$ python -q
>>> import numpy as np
>>> np.set_printoptions(precision=3, suppress=True, linewidth=160, sign=" ")
>>> def tidy(a):
...     return np.round(a, 3) + 0
... 
>>> F = np.load("case15.npy")
>>> F
array([[ 2,  0,  1,  0,  2,  3],
       [ 1,  1,  2,  3,  2,  1],
       [ 1,  1,  2,  3,  2,  1]])
>>> def softmax(z):
...     e = np.exp(z - z.max(axis=-1, keepdims=True))
...     return e / e.sum(axis=-1, keepdims=True)
... 
>>> tidy(softmax(10 * F[1]))
array([ 0.,  0.,  0.,  1.,  0.,  0.])
>>> S = F @ F.T / np.sqrt(6)
>>> tidy(softmax(S)[1] @ F)
array([ 1.013,  0.987,  1.987,  2.962,  2.   ,  1.025])
>>> tidy(softmax(S))
array([[ 0.897,  0.051,  0.051],
       [ 0.013,  0.494,  0.494],
       [ 0.013,  0.494,  0.494]])
>>> mat = np.load("block16.npy")
>>> mat
array([[  89,  102,   10,   18],
       [ 102,  117,   12,   21],
       [  10,   12,    4,    4],
       [  18,   21,    4,    5]])
>>> U, s, vt = np.linalg.svd(F)
>>> np.argmax(s[:-1] / (s[1:] + 1e-6)) + 1
np.int64(2)
>>> other = U[:, :2] @ np.diag(s[:2]) @ vt[:2]
>>> tidy(other)
array([[ 2.,  0.,  1.,  0.,  2.,  3.],
       [ 1.,  1.,  2.,  3.,  2.,  1.],
       [ 1.,  1.,  2.,  3.,  2.,  1.]])
>>> np.linalg.matrix_rank(F, rtol=0.05)
np.int64(2)
>>> tidy(np.linalg.norm(F - other, 2)), tidy(s[2])
(np.float64(0.0), np.float64(0.0))
>>> np.linalg.matrix_rank(other)
np.int64(2)
>>> tidy(np.abs(F - other).max())
np.float64(0.0)
>>> U, s, vt = np.linalg.svd(mat)
>>> np.argmax(s[:-1] / (s[1:] + 1e-6)) + 1
np.int64(2)
>>> other = U[:, :2] @ np.diag(s[:2]) @ vt[:2]
>>> tidy(np.linalg.norm(mat - other, 2)), tidy(s[2])
(np.float64(0.0), np.float64(0.0))
>>> np.linalg.matrix_rank(mat, rtol=0.05)
np.int64(1)
>>> r0 = np.array([4, 2, 3, -5, -4, -2, -5, -1])
>>> X = np.array([np.roll(r0, i) for i in range(8)])
>>> X
array([[ 4,  2,  3, -5, -4, -2, -5, -1],
       [-1,  4,  2,  3, -5, -4, -2, -5],
       [-5, -1,  4,  2,  3, -5, -4, -2],
       [-2, -5, -1,  4,  2,  3, -5, -4],
       [-4, -2, -5, -1,  4,  2,  3, -5],
       [-5, -4, -2, -5, -1,  4,  2,  3],
       [ 3, -5, -4, -2, -5, -1,  4,  2],
       [ 2,  3, -5, -4, -2, -5, -1,  4]])
>>> np.trace(X)
np.int64(32)
>>> (X + X.T) / 2
array([[ 4. ,  0.5, -1. , -3.5, -4. , -3.5, -1. ,  0.5],
       [ 0.5,  4. ,  0.5, -1. , -3.5, -4. , -3.5, -1. ],
       [-1. ,  0.5,  4. ,  0.5, -1. , -3.5, -4. , -3.5],
       [-3.5, -1. ,  0.5,  4. ,  0.5, -1. , -3.5, -4. ],
       [-4. , -3.5, -1. ,  0.5,  4. ,  0.5, -1. , -3.5],
       [-3.5, -4. , -3.5, -1. ,  0.5,  4. ,  0.5, -1. ],
       [-1. , -3.5, -4. , -3.5, -1. ,  0.5,  4. ,  0.5],
       [ 0.5, -1. , -3.5, -4. , -3.5, -1. ,  0.5,  4. ]])
>>> (X @ X)[0]
array([ 18,  76,  82,   0, -14, -52, -46,   0])
>>> tidy(np.fft.fft(X[0]))
array([-8.   +0.j, 13.657-8.j,  2.   -6.j,  2.343+8.j,  4.   +0.j,  2.343-8.j,  2.   +6.j, 13.657+8.j])
>>> np.allclose(X @ X.T, X.T @ X)
True
>>> X @ (-1.0) ** np.arange(8)
array([ 4., -4.,  4., -4.,  4., -4.,  4., -4.])
>>> x = np.array([0, 4, 3, 3, 0, 1, 4, 2])
>>> rhs = X @ x
>>> rhs
array([-22,   9, -11, -36, -22, -19, -19, -16])
>>> tidy(np.linalg.solve(X, 4 * rhs))
array([  0.,  16.,  12.,  12.,   0.,   4.,  16.,   8.])
>>> x = np.array([0, 3, 1, 1, 4, 5, 2, 5])
>>> a = np.maximum(X @ x, 0)
>>> np.maximum(X @ (3 * x), 0)
array([  0,   0,   0,   0,   0,  48,   0,   0])
>>> X.T @ a
array([-80, -64, -32, -80, -16,  64,  32,  48])
>>> X * (a > 1e-9)[:, None]
array([[ 0,  0,  0,  0,  0,  0,  0,  0],
       [ 0,  0,  0,  0,  0,  0,  0,  0],
       [ 0,  0,  0,  0,  0,  0,  0,  0],
       [ 0,  0,  0,  0,  0,  0,  0,  0],
       [ 0,  0,  0,  0,  0,  0,  0,  0],
       [-5, -4, -2, -5, -1,  4,  2,  3],
       [ 0,  0,  0,  0,  0,  0,  0,  0],
       [ 0,  0,  0,  0,  0,  0,  0,  0]])
>>> J = np.loadtxt("run14.csv", delimiter=",")
>>> tidy(J)
array([[-1.571,  0.498, -0.179,  0.218, -0.644, -0.591,  0.065, -0.568,  0.486],
       [ 0.498, -0.595, -0.172,  1.176, -1.203,  0.246,  0.424, -0.385,  0.497],
       [-0.179, -0.172,  0.491,  0.565, -0.553,  0.066,  0.101,  0.561, -0.84 ],
       [ 0.218,  1.176,  0.565,  0.24 , -1.175, -0.125,  0.478, -0.021, -0.138],
       [-0.644, -1.203, -0.553, -1.175, -0.386,  0.578,  0.111,  0.49 , -0.206],
       [-0.591,  0.246,  0.066, -0.125,  0.578,  0.57 ,  0.336,  1.142, -0.521],
       [ 0.065,  0.424,  0.101,  0.478,  0.111,  0.336, -0.103, -0.443,  1.01 ],
       [-0.568, -0.385,  0.561, -0.021,  0.49 ,  1.142, -0.443, -0.969, -1.007],
       [ 0.486,  0.497, -0.84 , -0.138, -0.206, -0.521,  1.01 , -1.007, -0.678]])
>>> tidy(np.linalg.eigvalsh(J).min())
np.float64(-2.0)
